$ ipython --no-banner

In [1]: import numpy as np

In [2]: np.set_printoptions(precision=2, suppress=True, linewidth=100, sign=" ")

In [3]: rnd = lambda a: np.round(a, 2) + 0

In [4]: Y = np.array([[0, 1, 2, 1, 1, 3],
   ...:     [3, 2, 2, 0, 3, 0],
   ...:     [2, 2, 3, 0, 3, 2],
   ...:     [3, 0, 3, 2, 1, 2],
   ...:     [2, 3, 1, 2, 3, 0],
   ...:     [0, 0, 2, 1, 2, 3]])

In [5]: arr = Y - Y.T

In [6]: arr
Out[6]: 
array([[ 0, -2,  0, -2, -1,  3],
       [ 2,  0,  0,  0,  0,  0],
       [ 0,  0,  0, -3,  2,  0],
       [ 2,  0,  3,  0, -1,  1],
       [ 1,  0, -2,  1,  0, -2],
       [-3,  0,  0, -1,  2,  0]])

In [7]: # skew, so no eigenvalue has a real part

In [8]: u = np.array([0, 1, 2, 0, 2, -1])

In [9]: Y = arr + np.outer(u, np.eye(6)[5])

In [10]: Y
Out[10]: 
array([[ 0., -2.,  0., -2., -1.,  3.],
       [ 2.,  0.,  0.,  0.,  0.,  1.],
       [ 0.,  0.,  0., -3.,  2.,  2.],
       [ 2.,  0.,  3.,  0., -1.,  1.],
       [ 1.,  0., -2.,  1.,  0.,  0.],
       [-3.,  0.,  0., -1.,  2., -1.]])

In [11]: np.linalg.matrix_rank(np.linalg.inv(Y) - np.linalg.inv(arr), tol=1e-8)
Out[11]: np.int64(1)

In [12]: vec = np.array([-1, -3, 0, -2, 2, -1])

In [13]: (arr @ vec).argmax()
Out[13]: np.int64(2)

In [14]: np.einsum("ij,j->i", arr, vec)
Out[14]: array([ 5, -2, 10, -5, -1,  9])

In [15]: np.linalg.norm(arr @ vec) <= np.linalg.norm(arr, 2) * np.linalg.norm(vec) + 1e-9
Out[15]: np.True_

In [16]: arr @ np.eye(6)[0]
Out[16]: array([ 0.,  2.,  0.,  2.,  1., -3.])

In [17]: w1 = np.array([[-2, 1, 2, 0, 0],
    ...:     [2, 2, 0, 1, 2],
    ...:     [-1, 0, 1, -2, 2],
    ...:     [-1, 0, -1, 2, 0],
    ...:     [-2, 1, 2, -2, 0],
    ...:     [-1, 1, 0, 0, 2]])

In [18]: c = np.array([0, 0, -1, 0, 1])

In [19]: hid = np.maximum(arr @ w1 + c, 0)

In [20]: hid
Out[20]: 
array([[ 0,  0,  0,  0,  3],
       [ 0,  2,  3,  0,  1],
       [ 0,  2,  6,  0,  1],
       [ 0,  2,  4,  0,  9],
       [ 1,  0,  0,  6,  0],
       [ 3,  0,  0,  0,  1]])

In [21]: rnd((hid > 0).mean(axis=0))
Out[21]: array([ 0.33,  0.5 ,  0.5 ,  0.17,  0.83])

In [22]: np.linalg.matrix_rank(hid)
Out[22]: np.int64(5)

In [23]: W2 = np.array([[0, 2], [5, 2], [4, 4], [1, 2], [4, 0]])

In [24]: hid @ W2
Out[24]: 
array([[ 12,   0],
       [ 26,  16],
       [ 38,  28],
       [ 62,  20],
       [  6,  14],
       [  4,   6]])

In [25]: (hid @ W2).round(6).argmax(axis=1)
Out[25]: array([ 0,  0,  0,  0,  1,  1])

In [26]: w1 @ W2
Out[26]: 
array([[13,  6],
       [19, 10],
       [10, -2],
       [-2, -2],
       [11,  2],
       [13,  0]])

In [27]: q, Rm = np.linalg.qr(arr)

In [28]: q.shape, Rm.shape
Out[28]: ((6, 6), (6, 6))

In [29]: rnd(Rm)
Out[29]: 
array([[-4.24,  0.  , -0.94, -0.94,  1.89,  0.  ],
       [ 0.  , -2.  ,  0.  , -2.  , -1.  ,  3.  ],
       [ 0.  ,  0.  , -3.48,  0.83,  0.35, -2.01],
       [ 0.  ,  0.  ,  0.  , -3.07,  2.12,  0.11],
       [ 0.  ,  0.  ,  0.  ,  0.  , -0.9 ,  0.58],
       [ 0.  ,  0.  ,  0.  ,  0.  ,  0.  ,  0.78]])

In [30]: F = np.load("out14.npy")

In [31]: F
Out[31]: 
array([[ 3.,  5.,  0.,  0.,  0.],
       [ 5.,  1.,  5.,  0.,  0.],
       [ 0.,  5.,  0.,  5.,  0.],
       [ 0.,  0.,  5.,  2.,  5.],
       [ 0.,  0.,  0.,  5.,  2.]])

In [32]: rng = np.random.default_rng(30)

In [33]: labels = rng.permutation(6)

In [34]: labels
Out[34]: array([ 0,  4,  1,  5,  3,  2])

In [35]: Y = arr[labels][:, labels]

In [36]: Y
Out[36]: 
array([[ 0, -1, -2,  3, -2,  0],
       [ 1,  0,  0, -2,  1, -2],
       [ 2,  0,  0,  0,  0,  0],
       [-3,  2,  0,  0, -1,  0],
       [ 2, -1,  0,  1,  0,  3],
       [ 0,  2,  0,  0, -3,  0]])

In [37]: np.allclose(Y, arr)
Out[37]: False

In [38]: np.diag(Y)
Out[38]: array([ 0,  0,  0,  0,  0,  0])

In [39]: np.trace(Y)
Out[39]: np.int64(0)
